$ python -q
>>> import numpy as np
>>> import numpy.linalg as la
>>> np.set_printoptions(precision=2, suppress=True, linewidth=120, legacy="1.25")
>>> out = np.array([[-3, -1, 0, -1], [-3, 0, 0, 2], [0, 1, 2, -1], [2, 1, 3, -1]])
>>> J = out + out.T
>>> print(J)
[[-6 -4  0  1]
 [-4  0  1  3]
 [ 0  1  4  2]
 [ 1  3  2 -2]]
>>> G = J.T @ J
>>> print(G)
[[ 53  27  -2 -20]
 [ 27  26  10  -8]
 [ -2  10  21   7]
 [-20  -8   7  18]]
>>> print(np.diag(G))
[53 26 21 18]
>>> print(la.eigvalsh(G)[::-1])
[77.32 30.04  6.89  3.75]
>>> q, vecs = la.qr(J[:, :2])[0], la.qr(J[:, 2:])[0]
>>> s = la.svd(q.T @ vecs, compute_uv=False)
>>> print((s > 0.9).sum())
0
>>> print(s)
[0.71 0.66]
>>> print(round(la.norm(q @ q.T - vecs @ vecs.T, 2), 2))
0.75
>>> vals, vecs = la.eig(J)
>>> print(round(float(np.prod(vals)), 2))
245.0
>>> print(vals)
[-8.79 -2.62  1.94  5.48]
>>> print(np.sort(la.eigvals(J.T)))
[-8.79 -2.62  1.94  5.48]
>>> print(np.sort(la.eigvals(la.inv(J))))
[-0.38 -0.11  0.18  0.52]
>>> print(np.sort(la.eigvals(J @ J)))
[ 3.75  6.89 30.04 77.32]
>>> print(np.round(J @ vecs[:, 0] - vals[0] * vecs[:, 0], 2) + 0)
[0. 0. 0. 0.]
>>> out = np.array([[1, 4], [1, 5]])
>>> W0 = np.kron(np.eye(2, dtype=int), out)
>>> print(W0)
[[1 4 0 0]
 [1 5 0 0]
 [0 0 1 4]
 [0 0 1 5]]
>>> left, s, Vt = la.svd(W0)
>>> print(np.argmax(s[:-1] / (s[1:] + 1e-6)) + 1)
2
>>> print(s)
[6.56 6.56 0.15 0.15]
>>> out = left[:, :2] @ np.diag(s[:2]) @ Vt[:2]
>>> print(round(la.norm(W0 - out, 2), 2), round(float(s[2]), 2))
0.15 0.15
>>> K = np.array([[0.3, 0.1, 1.4],
...     [-1.8, -1.7, 0.5],
...     [-1.2, -0.7, -0.1],
...     [-0.3, -0.5, -1.2],
...     [-0.7, -0.1, -0.8],
...     [0.3, 0.7, -1.4],
...     [-0.8, -0.9, -0.4],
...     [0.0, -0.3, 0.1],
...     [0.4, 0.7, -1.0],
...     [-0.6, -0.3, 2.3],
...     [-0.2, 0.6, 0.9],
...     [-1.1, 0.3, -0.3],
...     [0.6, 0.9, -0.3],
...     [-0.4, 0.4, 0.4],
...     [1.0, -0.2, 0.8],
...     [0.3, 0.1, 0.1],
...     [-0.6, -0.6, -0.5],
...     [-0.4, 0.2, 0.0],
...     [-0.6, -0.3, -1.3],
...     [-0.4, 0.8, -0.1]])
>>> rng = np.random.default_rng(1557)
>>> K[:, 2] = 4 * K[:, 0] + 0.3 * rng.normal(size=20)
>>> print(K)
[[ 0.3   0.1   1.62]
 [-1.8  -1.7  -7.45]
 [-1.2  -0.7  -5.09]
 [-0.3  -0.5  -1.5 ]
 [-0.7  -0.1  -2.77]
 [ 0.3   0.7   1.4 ]
 [-0.8  -0.9  -3.19]
 [ 0.   -0.3  -0.06]
 [ 0.4   0.7   1.53]
 [-0.6  -0.3  -1.82]
 [-0.2   0.6  -0.62]
 [-1.1   0.3  -3.98]
 [ 0.6   0.9   2.52]
 [-0.4   0.4  -1.7 ]
 [ 1.   -0.2   4.02]
 [ 0.3   0.1   0.88]
 [-0.6  -0.6  -2.42]
 [-0.4   0.2  -1.9 ]
 [-0.6  -0.3  -2.49]
 [-0.4   0.8  -1.73]]
>>> cent = K[[10, 7]].astype(float)
>>> for _ in range(4):
...     z = la.norm(K[:, None] - cent, axis=-1).argmin(axis=1)
...     cent = np.array([K[z == j].mean(axis=0) for j in range(2)])
... 
>>> print(z)
[1 0 0 0 0 1 0 1 1 0 0 0 1 0 1 1 0 0 0 0]
>>> print(np.bincount(z))
[13  7]
>>> print(cent[1] - cent[0])
[1.11 0.5  4.52]
>>> cen = K - K.mean(axis=0)
>>> vecs = la.svd(cen)[2][:2]
>>> out = cen - cen @ vecs.T @ vecs
>>> print(np.round(la.norm(out) / la.norm(cen), 2))
0.02
>>> print((cen @ vecs.T).std(axis=0))
[2.78 0.49]
>>> G = np.cov(K, rowvar=False)
>>> print(np.round(np.corrcoef(K[:, 1], K[:, 2])[0, 1], 2))
0.63
>>> print(G.shape)
(3, 3)
>>> print(np.median(K, axis=0))
[-0.4   0.   -1.72]
>>> print(np.argwhere(np.triu(np.abs(np.corrcoef(K.T)) > 0.8, 1)))
[[0 2]]
>>> print(np.corrcoef(K.T))
[[1.   0.62 1.  ]
 [0.62 1.   0.63]
 [1.   0.63 1.  ]]
>>> print(np.argsort(-K.std(axis=0).round(6), kind="stable"))
[2 0 1]
>>> print(K.mean(axis=0))
[-0.31 -0.04 -1.24]
>>> print(np.count_nonzero(K))
59
>>> K[20]
Traceback (most recent call last):
  File "<python-input-53>", line 1, in <module>
    K[20]
    ~^^^^
IndexError: index 20 is out of bounds for axis 0 with size 20
>>> print(round(float(np.abs(K).max()), 2))
7.45
>>> print(la.svd(K, compute_uv=False))
[13.65  2.28  0.26]
>>> print(la.matrix_rank(K))
3
>>> print(K.shape)
(20, 3)
>>> print(np.unravel_index(np.abs(K).argmax(), K.shape))
(1, 2)
>>> q, _ = la.qr(np.array([[1.1, 0.1, 0.9], [-0.2, -0.9, -0.1], [1.0, -0.5, -0.9]]))
>>> vecs, _ = la.qr(np.array([[0.5, 0.3, -0.7], [0.0, 0.2, -0.5], [1.5, 0.1, 0.0]]))
>>> s = 10 * 0.2 ** np.arange(3)
>>> data = q[:, :3] * s @ vecs[:3]
>>> print(data)
[[ 2.57  5.15  4.57]
 [-0.26  0.08 -2.22]
 [ 1.87  5.52  3.35]]
>>> r0 = np.array([3, 2, 1])
>>> print(np.cross(data[1, :3], data[0, :3]))
[11.8  -4.51 -1.54]
>>> print(np.array([np.convolve(row, r0, "same") for row in data]))
[[20.57 26.58 14.3 ]
 [-0.29 -6.78 -4.37]
 [20.29 22.95 12.21]]
>>> left, s, Vt = la.svd(data, full_matrices=False)
>>> print(np.round(left.T @ data @ Vt.T, 2) + 0)
[[10.   0.   0. ]
 [ 0.   2.   0. ]
 [ 0.   0.   0.4]]
>>> print(np.round(Vt @ Vt.T, 2) + 0)
[[1. 0. 0.]
 [0. 1. 0.]
 [0. 0. 1.]]
>>> print(np.cumsum(s ** 2) / np.sum(s ** 2))
[0.96 1.   1.  ]
>>> print(left.shape, s.shape, Vt.shape)
(3, 3) (3,) (3, 3)
>>> print(np.round(left.T @ left, 2) + 0)
[[1. 0. 0.]
 [0. 1. 0.]
 [0. 0. 1.]]
>>> print(np.abs(Vt[0]))
[0.32 0.74 0.59]
